$ ipython --no-banner

In [1]: import numpy as np

In [2]: from numpy import linalg as LA

In [3]: np.set_printoptions(precision=3, suppress=True, linewidth=120, legacy="1.25")

In [4]: m1 = np.loadtxt("x.csv", delimiter=",")

In [5]: m1
Out[5]: 
array([[-1.814,  1.842, -0.929],
       [ 0.946, -0.944,  0.497],
       [-4.132,  4.115, -2.059],
       [ 1.379, -1.367,  0.685],
       [ 3.945, -3.942,  1.979],
       [ 0.932, -0.913,  0.471],
       [-0.883,  0.873, -0.412],
       [ 1.673, -1.692,  0.819],
       [ 3.44 , -3.446,  1.744],
       [ 2.642, -2.638,  1.355],
       [-2.039,  2.015, -1.024],
       [ 0.867, -0.936,  0.44 ],
       [-5.531,  5.522, -2.782],
       [-1.953,  1.948, -0.994]])

In [6]: z = m1[:, 2] > np.median(m1[:, 2])

In [7]: r0 = m1[z].mean(axis=0) - m1[~z].mean(axis=0)

In [8]: r0
Out[8]: array([ 4.349, -4.332,  2.187])

In [9]: np.argsort(-np.abs(r0).round(6), kind="stable")
Out[9]: array([0, 1, 2])

In [10]: Ac = (m1 - m1.mean(axis=0)) / m1.std(axis=0)

In [11]: Ac.std(axis=0)
Out[11]: array([1., 1., 1.])

In [12]: np.argwhere(np.abs(Ac) > 2)
Out[12]: 
array([[12,  0],
       [12,  1],
       [12,  2]])

In [13]: b = LA.lstsq(np.delete(Ac, 1, axis=1), Ac[:, 1])[0]

In [14]: np.abs(b).argmax()
Out[14]: 0

In [15]: round(float(1 - np.var(Ac[:, 1] - np.delete(Ac, 1, axis=1) @ b)), 3)
Out[15]: 1.0

In [16]: out = m1 / np.sqrt((m1 ** 2).mean(axis=1, keepdims=True))

In [17]: out[11]
Out[17]: array([ 1.113, -1.201,  0.565])

In [18]: LA.matrix_rank(out) == LA.matrix_rank(m1)
Out[18]: True

In [19]: LA.norm(out, axis=1)
Out[19]: array([1.732, 1.732, 1.732, 1.732, 1.732, 1.732, 1.732, 1.732, 1.732, 1.732, 1.732, 1.732, 1.732, 1.732])

In [20]: D = LA.norm(m1[:, None] - m1[None], axis=-1)

In [21]: D.mean(axis=1).argmax()
Out[21]: 12

In [22]: D.shape
Out[22]: (14, 14)

In [23]: D[2].round(6).argsort(kind="stable")[:4]
Out[23]: array([ 2, 12, 10, 13])

In [24]: np.flatnonzero(D[2] < D.mean() / 2)
Out[24]: array([ 2, 12])
